$ python3 -q
>>> import numpy as np
>>> np.set_printoptions(suppress=True, linewidth=200)
>>> other = np.array([[-1, 0, 0, 3, -1, -1, 0],
...     [1, 1, 0, 0, -3, 2, 0],
...     [0, -1, -1, 3, -1, 1, 3],
...     [-3, -2, -1, 0, 0, 2, 3],
...     [-3, 0, -3, 3, 2, -1, -1],
...     [1, 3, 3, -2, 3, 3, -3],
...     [1, 0, -1, 2, -2, 2, 3]])
>>> mat = np.tril(other)
>>> mat
array([[-1,  0,  0,  0,  0,  0,  0],
       [ 1,  1,  0,  0,  0,  0,  0],
       [ 0, -1, -1,  0,  0,  0,  0],
       [-3, -2, -1,  0,  0,  0,  0],
       [-3,  0, -3,  3,  2,  0,  0],
       [ 1,  3,  3, -2,  3,  3,  0],
       [ 1,  0, -1,  2, -2,  2,  3]])
>>> left, sigma, Vt = np.linalg.svd(mat)
>>> sigma.round(4) + 0
array([7.6353, 5.1335, 4.5792, 2.6564, 1.0836, 0.387 , 0.    ])
>>> other = left[:, :6] @ np.diag(sigma[:6]) @ Vt[:6]
>>> round(np.linalg.norm(mat - other) / np.linalg.norm(mat), 4)
np.float64(0.0)
>>> other.round(4) + 0
array([[-1.,  0.,  0.,  0.,  0.,  0.,  0.],
       [ 1.,  1.,  0.,  0.,  0.,  0.,  0.],
       [ 0., -1., -1.,  0.,  0.,  0.,  0.],
       [-3., -2., -1.,  0.,  0.,  0.,  0.],
       [-3.,  0., -3.,  3.,  2.,  0.,  0.],
       [ 1.,  3.,  3., -2.,  3.,  3.,  0.],
       [ 1.,  0., -1.,  2., -2.,  2.,  3.]])
>>> np.linalg.matrix_rank(other)
np.int64(6)
>>> np.argsort(-np.linalg.norm(mat, axis=0).round(6), kind="stable")[:3]
array([0, 2, 3])
>>> np.linalg.matrix_rank(mat, rtol=0.1)
np.int64(5)
>>> x = np.array([3, 0, 1, 0, -2, 1, 1])
>>> h1 = np.maximum(mat @ x, 0)
>>> mat * (h1 > 1e-9)[:, None]
array([[ 0,  0,  0,  0,  0,  0,  0],
       [ 1,  1,  0,  0,  0,  0,  0],
       [ 0,  0,  0,  0,  0,  0,  0],
       [ 0,  0,  0,  0,  0,  0,  0],
       [ 0,  0,  0,  0,  0,  0,  0],
       [ 1,  3,  3, -2,  3,  3,  0],
       [ 1,  0, -1,  2, -2,  2,  3]])
>>> print(np.round(np.tanh(mat @ x), 4))
[-0.9951  0.9951 -0.7616 -1.     -1.      0.9951  1.    ]
>>> mat @ mat
array([[  1,   0,   0,   0,   0,   0,   0],
       [  0,   1,   0,   0,   0,   0,   0],
       [ -1,   0,   1,   0,   0,   0,   0],
       [  1,  -1,   1,   0,   0,   0,   0],
       [-12,  -3,  -6,   6,   4,   0,   0],
       [  2,  13,  -1,   3,  15,   9,   0],
       [  4,   3,   8,  -4,  -4,  12,   9]])
>>> left, sigma, Vt = np.linalg.svd(mat)
>>> V = Vt[:(sigma > 1e-8).sum()]
>>> rng = np.random.default_rng(65533)
>>> x = mat[0] + -1 * mat[5] + rng.integers(2) * np.eye(7)[1]
>>> print(x)
[-2. -3. -3.  2. -3. -3.  0.]
>>> print(round(np.linalg.norm(x - V.T @ V @ x), 4))
0.0
>>> J = np.load("data.npy")
>>> J
array([[-0.9899,  0.9693,  0.9771, -0.4301,  0.9816, -0.1489],
       [ 0.9997, -0.9973, -0.9968, -0.226 , -0.9863,  0.9969],
       [-0.3185, -0.7014, -0.8875,  0.9033, -0.2636, -0.9922],
       [-0.9571,  0.9217,  0.9138,  0.1489,  0.5915, -0.9587],
       [ 0.8243,  0.8337,  0.9498, -0.9289, -0.9468,  0.9366],
       [-0.9971,  0.9994,  0.9998, -0.8144,  0.7895, -0.9051],
       [ 0.8397, -0.585 , -0.4382, -0.508 , -0.2821,  0.9661],
       [-0.9732,  0.4621,  0.2636,  0.5005,  0.9876, -0.5717],
       [-0.9999,  0.964 ,  0.8937,  0.8957,  0.9991, -0.9993],
       [ 0.9955, -0.9275, -0.8741, -0.6469, -0.9545,  0.9938],
       [-0.9618,  0.5441,  0.4854,  0.1293,  0.9908,  0.3185],
       [-0.5717,  0.2449,  0.2821, -0.1489,  0.811 ,  0.5717],
       [ 0.5915,  0.598 ,  0.811 , -0.8275, -0.5717,  0.9414],
       [ 0.9667, -0.9985, -0.9995,  0.9051, -0.0599,  0.5154],
       [ 0.5299, -0.917 , -0.9595,  0.7574,  0.01  , -0.508 ],
       [-0.9968,  0.8617,  0.7818,  0.537 ,  0.9964, -0.8875],
       [-0.8832,  0.3185,  0.1684,  0.3714,  0.917 , -0.5005],
       [ 0.9425, -0.9881, -0.9932,  0.6169, -0.0798,  0.8455],
       [ 0.6291, -0.0798,  0.1194, -0.493 , -0.4136,  0.8337],
       [ 0.8367, -0.3275, -0.3452,  0.1293, -0.9693, -0.7531],
       [ 0.493 ,  0.1974,  0.2821, -0.1974, -0.8144, -0.3185],
       [-0.0898, -0.9721, -0.9886,  0.8041,  0.978 ,  0.7443],
       [-0.9833,  0.7443,  0.7064,  0.1293,  0.994 ,  0.02  ],
       [-0.9246,  0.226 ,  0.1096,  0.2355,  0.9863,  0.3885],
       [-0.9837,  0.2543, -0.1293,  0.7531,  0.992 , -0.8643],
       [ 0.995 , -0.9721, -0.9654, -0.2821, -0.9316,  0.9837],
       [-0.9999,  0.9979,  0.9977,  0.1194,  0.9969, -0.9917],
       [ 0.994 ,  0.1194,  0.6963, -0.9595, -0.9932,  0.9965],
       [-0.9983,  1.    ,  1.    , -0.9246, -0.03  , -0.9861],
       [-0.8937,  0.493 ,  0.4699,  0.02  ,  0.9579,  0.2821],
       [ 0.8937, -0.9943, -0.9977,  0.821 ,  0.4699,  0.7163],
       [-0.5784,  0.8455,  0.9302, -0.8275,  0.7932,  0.9626]])
>>> hat = J @ np.linalg.solve(J.T @ J, J.T)
>>> print(round(np.trace(hat), 4))
6.0
>>> print(np.allclose(hat @ hat, hat))
True
